>>> import numpy as np
>>> np.set_printoptions(precision=2, suppress=True, linewidth=100, floatmode="fixed")
>>> feats = np.array([[0, 1, 1, 0, -3, -3],
...     [0, 1, 0, 0, -3, 0],
...     [-2, -2, 2, 6, 6, -6],
...     [0, -2, -2, 0, 0, 0],
...     [0, -2, 0, 0, 0, 0],
...     [4, 4, -4, 0, 0, 0]])
>>> x0 = np.array([-2, 0, -2, -2, 2, -1])
>>> target = feats @ x0
>>> coef, lr = np.zeros(6), 1 / np.linalg.norm(feats, 2) ** 2
>>> for i in range(6):
...     coef -= lr * feats.T @ (feats @ coef - target)
...     if i % 1 == 0: print(i, round(np.linalg.norm(feats @ coef - target), 2))
... 
0 6.73
1 5.61
2 4.78
3 4.17
4 3.73
5 3.41
>>> round(float(np.linalg.cond(feats)), 2)
17.32
>>> coef
array([ 0.03, -0.48, -0.43,  0.18,  1.05,  0.17])
>>> W0 = np.load("x.npy")
>>> W0
array([[-0.88, -0.01,  0.24,  0.26,  0.05,  0.19,  0.12, -0.09],
       [-0.01, -0.91,  0.02, -0.29, -0.08,  0.12, -0.04, -0.25],
       [ 0.24,  0.02, -0.38,  0.28,  0.08,  0.16,  0.32, -0.38],
       [ 0.26, -0.29,  0.28,  0.43,  0.30,  0.29,  0.26,  0.58],
       [ 0.05, -0.08,  0.08,  0.30, -0.91, -0.14,  0.10,  0.17],
       [ 0.19,  0.12,  0.16,  0.29, -0.14,  0.60, -0.11, -0.49],
       [ 0.12, -0.04,  0.32,  0.26,  0.10, -0.11, -0.79, -0.06],
       [-0.09, -0.25, -0.38,  0.58,  0.17, -0.49, -0.06, -0.15]])
>>> # looks like rank 7
>>> np.unique(W0.round(6), axis=0).shape
(8, 8)
>>> np.allclose(W0[:-1].T @ np.linalg.lstsq(W0[:-1].T, W0[-1])[0], W0[-1])
True
>>> round(float(np.linalg.eigvalsh(W0).min()), 2)
-1.0
>>> Uu, sv, Vt = np.linalg.svd(W0)
>>> np.argmax(sv[:-1] / (sv[1:] + 1e-6)) + 1
np.int64(7)
>>> Y = Uu[:, :7] @ np.diag(sv[:7]) @ Vt[:7]
>>> np.linalg.matrix_rank(Y)
np.int64(7)
>>> Y
array([[-0.88, -0.01,  0.24,  0.26,  0.05,  0.19,  0.12, -0.09],
       [-0.01, -0.91,  0.02, -0.29, -0.08,  0.12, -0.04, -0.25],
       [ 0.24,  0.02, -0.38,  0.28,  0.08,  0.16,  0.32, -0.38],
       [ 0.26, -0.29,  0.28,  0.43,  0.30,  0.29,  0.26,  0.58],
       [ 0.05, -0.08,  0.08,  0.30, -0.91, -0.14,  0.10,  0.17],
       [ 0.19,  0.12,  0.16,  0.29, -0.14,  0.60, -0.11, -0.49],
       [ 0.12, -0.04,  0.32,  0.26,  0.10, -0.11, -0.79, -0.06],
       [-0.09, -0.25, -0.38,  0.58,  0.17, -0.49, -0.06, -0.15]])
